$ python3 -q
>>> import numpy as np
>>> np.set_printoptions(precision=1, suppress=True, linewidth=140, legacy="1.25")
>>> A = np.load("data.npy")
>>> print(A)
[[ 0.  0.  0.  0.  0.  0.  0.]
 [ 0.  0.  0.  0.  0.  0.  2.]
 [ 0.  0.  0.  0.  0.  0. -1.]
 [ 0.  0.  0.  0.  0.  0.  2.]
 [ 0.  0.  0.  0.  0.  0.  2.]
 [ 0.  0.  0.  0.  0.  0. -2.]
 [ 0.  2. -1.  2.  2. -2.  0.]]
>>> print([round(float(x), 1) for x in np.linalg.svd(A, compute_uv=False)[:3]])
[4.1, 4.1, 0.0]
>>> print(np.round(np.linalg.norm(A, 2) / np.linalg.norm(A), 1))
0.7
>>> print(np.linalg.matrix_rank(A, rtol=0.1))
2
>>> assert A == A.T
Traceback (most recent call last):
  File "<python-input-7>", line 1, in <module>
    assert A == A.T
           ^^^^^^^^
ValueError: The truth value of an array with more than one element is ambiguous. Use a.any() or a.all()
>>> print(np.allclose(A @ A.T, A.T @ A))
True
>>> print(A @ A)
[[ 0.  0.  0.  0.  0.  0.  0.]
 [ 0.  4. -2.  4.  4. -4.  0.]
 [ 0. -2.  1. -2. -2.  2.  0.]
 [ 0.  4. -2.  4.  4. -4.  0.]
 [ 0.  4. -2.  4.  4. -4.  0.]
 [ 0. -4.  2. -4. -4.  4.  0.]
 [ 0.  0.  0.  0.  0.  0. 17.]]
>>> np.linalg.determinant(A)
Traceback (most recent call last):
  File "<python-input-10>", line 1, in <module>
    np.linalg.determinant(A)
    ^^^^^^^^^^^^^^^^^^^^^
AttributeError: module 'numpy.linalg' has no attribute 'determinant'
>>> print(np.allclose(A, A.T))
True
>>> r = np.linalg.matrix_rank(A)
>>> print(r)
2
>>> N = np.linalg.svd(A)[2][r:].T
>>> print(N.shape)
(7, 5)
>>> print(N @ N.T)
[[ 1.   0.   0.   0.   0.   0.   0. ]
 [ 0.   0.8  0.1 -0.2 -0.2  0.2  0. ]
 [ 0.   0.1  0.9  0.1  0.1 -0.1  0. ]
 [ 0.  -0.2  0.1  0.8 -0.2  0.2  0. ]
 [ 0.  -0.2  0.1 -0.2  0.8  0.2  0. ]
 [ 0.   0.2 -0.1  0.2  0.2  0.8  0. ]
 [ 0.   0.   0.   0.   0.   0.   0. ]]
>>> print([int(np.linalg.matrix_rank(A[:, :j + 1])) for j in range(7)])
[0, 1, 1, 1, 1, 1, 2]
>>> print([int(np.linalg.matrix_rank(np.delete(A, i, axis=0))) for i in range(7)])
[2, 2, 2, 2, 2, 2, 1]
>>> rng = np.random.default_rng(86818)
>>> m1 = np.array([[-1, -3, 3, 1, 0],
...     [2, -1, 3, 0, 3],
...     [3, 3, 3, -3, -2],
...     [0, 2, -1, 1, 3],
...     [3, -2, 0, -1, 1],
...     [1, 1, 0, 1, 2]]) * (rng.random((6, 5)) < 0.3)
>>> print(m1)
[[ 0 -3  0  0  0]
 [ 0 -1  0  0  0]
 [ 0  3  0  0  0]
 [ 0  0 -1  0  0]
 [ 3 -2  0  0  0]
 [ 0  0  0  1  0]]
>>> # looks like rank 4
>>> B = np.array([[1, 1, 0], [0, 2, 1], [2, -2, -1], [0, 3, 3], [-2, -1, -2]])
>>> print(np.linalg.matrix_rank(np.vstack([m1, B.T])))
5
>>> Uu, sigma, Vh = np.linalg.svd(m1)
>>> print(np.argmax(sigma[:-1] / (sigma[1:] + 1e-6)) + 1)
4
>>> B = Uu[:, :4] @ np.diag(sigma[:4]) @ Vh[:4]
>>> print(np.round(np.abs(m1 - B).max(), 1))
0.0
>>> print(round(float(np.linalg.norm(m1 - B) / np.linalg.norm(m1)), 1))
0.0
>>> print(np.round(np.linalg.norm(m1 - B, 2), 1), sigma[4])
0.0 0.0
>>> blk = np.stack([m1, -3 * m1, m1[::-1]])
>>> print(np.einsum("bij,cij->bc", blk, blk))
[[  34 -102    4]
 [-102  306  -12]
 [   4  -12   34]]
>>> print(np.linalg.matrix_rank(blk))
[4 4 4]
>>> print(blk.shape)
(3, 6, 5)
>>> B = m1 + rng.integers(-2, 3, (6, 4)) @ rng.integers(-2, 3, (4, 5))
>>> print(B)
[[  0 -10 -11  -6   3]
 [  4  -1   2  -2   2]
 [ -1   9   8   5  -4]
 [  0  -8 -11  -5   5]
 [  0  -2  -2   1   0]
 [  0  -1   5   5   3]]
>>> print(np.round(np.linalg.svd(B - m1, compute_uv=False), 1) + 0)
[24.1  7.   5.7  1.   0. ]
>>> print(np.linalg.matrix_rank(B - m1, tol=1e-8))
4
>>> F = np.load("arr.npy")
>>> print(F)
[[-6.3 -2.5 -3.7 -3.6 -6.1]
 [ 3.   1.1  1.9  1.9  3.1]
 [ 2.   1.   1.3  1.4  2.3]
 [ 7.2  3.   4.4  4.4  7.3]
 [ 0.   0.   0.   0.1  0.2]
 [ 2.6  0.9  1.7  1.5  2.6]
 [-8.5 -3.4 -5.1 -4.9 -8.5]
 [-2.2 -0.8 -1.6 -1.4 -2.2]
 [-1.  -0.5 -0.7 -0.8 -1.1]
 [ 0.7  0.1  0.4  0.2  0.5]
 [-3.  -1.2 -1.8 -1.8 -2.9]
 [ 1.   0.4  0.4  0.6  0.8]
 [-7.  -2.8 -4.2 -4.1 -6.8]
 [ 8.2  3.5  5.1  5.1  8.4]
 [ 5.6  2.4  3.3  3.5  5.7]
 [-4.3 -1.8 -2.7 -2.6 -4.3]
 [-1.5 -0.7 -1.1 -1.  -1.5]
 [-3.7 -1.5 -2.3 -2.2 -3.7]
 [-6.2 -2.4 -3.7 -3.7 -6.1]
 [-1.3 -0.7 -1.  -0.9 -1.4]
 [-1.1 -0.4 -0.7 -0.9 -1.4]]
>>> Ac = (F - F.mean(axis=0)) / F.std(axis=0)
>>> print(np.argwhere(np.abs(Ac) > 2))
[[13  0]
 [13  1]
 [13  2]
 [13  3]
 [13  4]]
>>> print(Ac.std(axis=0))
[1. 1. 1. 1. 1.]
>>> c = np.linalg.lstsq(np.delete(Ac, 2, axis=1), Ac[:, 2])[0]
>>> print(c)
[ 0.4 -0.1  0.3  0.4]
